$ python3 -q
>>> import numpy as np
>>> np.set_printoptions(precision=1, suppress=True, linewidth=140)
>>> M = np.load("sample1.npy")
>>> M
array([[ 1, -2,  4, -8],
       [ 1, -1,  1, -1],
       [ 1,  0,  0,  0],
       [ 1,  1,  1,  1],
       [ 1,  2,  4,  8],
       [ 1,  3,  9, 27]])
>>> # row 5 is much longer than the rest
>>> Y = np.c_[M[:, :2] @ np.array([[9, 5], [7, 1]]), np.array([1, 0, 2, -2, 1, -1])]
>>> Y
array([[-5,  3,  1],
       [ 2,  4,  0],
       [ 9,  5,  2],
       [16,  6, -2],
       [23,  7,  1],
       [30,  8, -1]])
>>> np.linalg.matrix_rank(np.c_[M, Y])
np.int64(5)
>>> np.linalg.norm(np.linalg.qr(M)[0].T @ Y, axis=0) ** 2 / ((Y ** 2).sum(axis=0) + 1e-12)
array([1. , 1. , 0.2])
>>> proj = M @ np.linalg.solve(M.T @ M, M.T)
>>> np.round((np.eye(6) - proj) @ M, 1) + 0
array([[0., 0., 0., 0.],
       [0., 0., 0., 0.],
       [0., 0., 0., 0.],
       [0., 0., 0., 0.],
       [0., 0., 0., 0.],
       [0., 0., 0., 0.]])
>>> np.round(proj @ M[:, 2], 1) + 0
array([4., 1., 0., 1., 4., 9.])
>>> np.linalg.matrix_rank(np.eye(6) - proj)
np.int64(2)
>>> np.linalg.matrix_rank(M)
np.int64(4)
>>> M.sum(axis=1)
array([-5,  0,  1,  4, 15, 40])
>>> np.count_nonzero(M)
np.int64(21)
>>> M.sum(axis=0)
array([ 6,  3, 19, 27])
>>> np.unravel_index(np.abs(M).argmax(), M.shape)
(np.int64(5), np.int64(3))
>>> np.abs(M).max()
np.int64(27)
>>> np.diff(M, axis=0)
array([[ 0,  1, -3,  7],
       [ 0,  1, -1,  1],
       [ 0,  1,  1,  1],
       [ 0,  1,  3,  7],
       [ 0,  1,  5, 19]])
>>> print(M.shape)
(6, 4)
>>> round(np.linalg.norm(M), 1)
np.float64(31.6)
>>> print(round(float(np.linalg.norm(M, "nuc")), 1))
40.7
>>> print(np.linalg.norm(M, axis=1))
[ 9.2  2.   1.   2.   9.2 28.6]
>>> round(np.linalg.norm(M) ** 2 / np.linalg.norm(M, 2) ** 2, 1)
np.float64(1.1)
>>> vec = np.array([1, 3, 3, 1])
>>> rhs = M @ vec
>>> rhs
array([-1,  0,  1,  8, 27, 64])
>>> np.round(np.linalg.pinv(M) @ M, 1) + 0
array([[1., 0., 0., 0.],
       [0., 1., 0., 0.],
       [0., 0., 1., 0.],
       [0., 0., 0., 1.]])
>>> np.linalg.lstsq(M, rhs)[0]
array([1., 3., 3., 1.])
>>> rng = np.random.default_rng(8868)
>>> rhs = rhs + 0.1 * rng.normal(size=6)
>>> rhs
array([-0.8, -0.1,  1. ,  7.8, 26.9, 64. ])
>>> c, *_ = np.linalg.lstsq(M, rhs)
>>> c
array([0.9, 2.9, 3. , 1. ])
>>> c.round()
array([1., 3., 3., 1.])
>>> mat = np.load("arr.npy")
>>> mat
array([[ 1. ,  0.1,  0. , -5. , -5.1, -3. ],
       [ 1. , -0.1, -0.1, -4.9, -5.1, -3.2],
       [ 1. ,  0. , -0.1, -5.1, -4.8, -3. ],
       [ 0.9, -0.1,  0. , -4.9, -4.9, -3. ],
       [ 1. ,  0. ,  0.1, -5. , -5. , -2.9],
       [-2.1, -3. , -5.1,  3.9, -1.2,  2.1],
       [-2.2, -2.9, -5. ,  4.2, -1.2,  1.9],
       [-2. , -3.2, -5. ,  4.1, -1. ,  2. ],
       [-2.1, -2.9, -5. ,  3.9, -0.9,  2. ],
       [-2.1, -3.1, -5.1,  3.8, -1. ,  2. ]])
>>> Uu, sv, VT = np.linalg.svd(mat)
>>> np.argmax(sv[:-1] / (sv[1:] + 1e-6)) + 1
np.int64(2)
>>> Y = Uu[:, :2] @ np.diag(sv[:2]) @ VT[:2]
>>> print(np.round(np.linalg.norm(mat - Y) / np.linalg.norm(mat), 1))
0.0
>>> round(float(np.abs(mat - Y).max()), 1)
0.2
>>> print(np.linalg.matrix_rank(mat, rtol=0.05))
2
>>> Y = np.array([[-9, 4], [5, 4], [3, 3], [3, -6], [4, -4], [-6, 9]])
>>> np.linalg.matrix_rank(mat @ Y)
np.int64(2)
>>> print(np.vstack([mat, Y.T]).shape)
(12, 6)
>>> np.einsum("ij->j", mat)
array([ -5.6, -15.2, -25.3,  -5. , -30.2,  -5.1])
>>> def softmax(z):
...     e = np.exp(z - z.max(axis=-1, keepdims=True))
...     return e / e.sum(axis=-1, keepdims=True)
... 
>>> np.round(softmax(mat[5]), 1) + 0
array([0. , 0. , 0. , 0.9, 0. , 0.1])
>>> softmax(mat).sum(axis=1)
array([1., 1., 1., 1., 1., 1., 1., 1., 1., 1.])
>>> S = mat @ mat.T / np.sqrt(6)
>>> print(np.round(softmax(S + np.triu(np.full(S.shape, -np.inf), 1)), 1) + 0)
[[1.  0.  0.  0.  0.  0.  0.  0.  0.  0. ]
 [0.5 0.5 0.  0.  0.  0.  0.  0.  0.  0. ]
 [0.4 0.4 0.3 0.  0.  0.  0.  0.  0.  0. ]
 [0.3 0.3 0.2 0.2 0.  0.  0.  0.  0.  0. ]
 [0.3 0.3 0.2 0.1 0.2 0.  0.  0.  0.  0. ]
 [0.  0.  0.  0.  0.  1.  0.  0.  0.  0. ]
 [0.  0.  0.  0.  0.  0.5 0.5 0.  0.  0. ]
 [0.  0.  0.  0.  0.  0.3 0.3 0.4 0.  0. ]
 [0.  0.  0.  0.  0.  0.3 0.3 0.3 0.2 0. ]
 [0.  0.  0.  0.  0.  0.2 0.2 0.2 0.1 0.2]]
>>> softmax(S).round(6).argmax(axis=1)
array([1, 1, 1, 1, 1, 7, 6, 7, 7, 7])
>>> q, r_ = np.linalg.qr(mat)
>>> np.round(np.trace(q @ q.T), 1)
np.float64(6.0)
>>> np.allclose(r_.T @ r_, mat.T @ mat)
True
>>> q.shape, r_.shape
((10, 6), (6, 6))
>>> np.round(q @ r_, 1) + 0
array([[ 1. ,  0.1,  0. , -5. , -5.1, -3. ],
       [ 1. , -0.1, -0.1, -4.9, -5.1, -3.2],
       [ 1. ,  0. , -0.1, -5.1, -4.8, -3. ],
       [ 0.9, -0.1,  0. , -4.9, -4.9, -3. ],
       [ 1. ,  0. ,  0.1, -5. , -5. , -2.9],
       [-2.1, -3. , -5.1,  3.9, -1.2,  2.1],
       [-2.2, -2.9, -5. ,  4.2, -1.2,  1.9],
       [-2. , -3.2, -5. ,  4.1, -1. ,  2. ],
       [-2.1, -2.9, -5. ,  3.9, -0.9,  2. ],
       [-2.1, -3.1, -5.1,  3.8, -1. ,  2. ]])
>>> m1 = -3 * np.eye(13) + np.ones((13, 13))
>>> print(m1)
[[-2.  1.  1.  1.  1.  1.  1.  1.  1.  1.  1.  1.  1.]
 [ 1. -2.  1.  1.  1.  1.  1.  1.  1.  1.  1.  1.  1.]
 [ 1.  1. -2.  1.  1.  1.  1.  1.  1.  1.  1.  1.  1.]
 [ 1.  1.  1. -2.  1.  1.  1.  1.  1.  1.  1.  1.  1.]
 [ 1.  1.  1.  1. -2.  1.  1.  1.  1.  1.  1.  1.  1.]
 [ 1.  1.  1.  1.  1. -2.  1.  1.  1.  1.  1.  1.  1.]
 [ 1.  1.  1.  1.  1.  1. -2.  1.  1.  1.  1.  1.  1.]
 [ 1.  1.  1.  1.  1.  1.  1. -2.  1.  1.  1.  1.  1.]
 [ 1.  1.  1.  1.  1.  1.  1.  1. -2.  1.  1.  1.  1.]
 [ 1.  1.  1.  1.  1.  1.  1.  1.  1. -2.  1.  1.  1.]
 [ 1.  1.  1.  1.  1.  1.  1.  1.  1.  1. -2.  1.  1.]
 [ 1.  1.  1.  1.  1.  1.  1.  1.  1.  1.  1. -2.  1.]
 [ 1.  1.  1.  1.  1.  1.  1.  1.  1.  1.  1.  1. -2.]]
>>> np.round(np.linalg.eigvalsh(m1).min(), 1)
np.float64(-3.0)
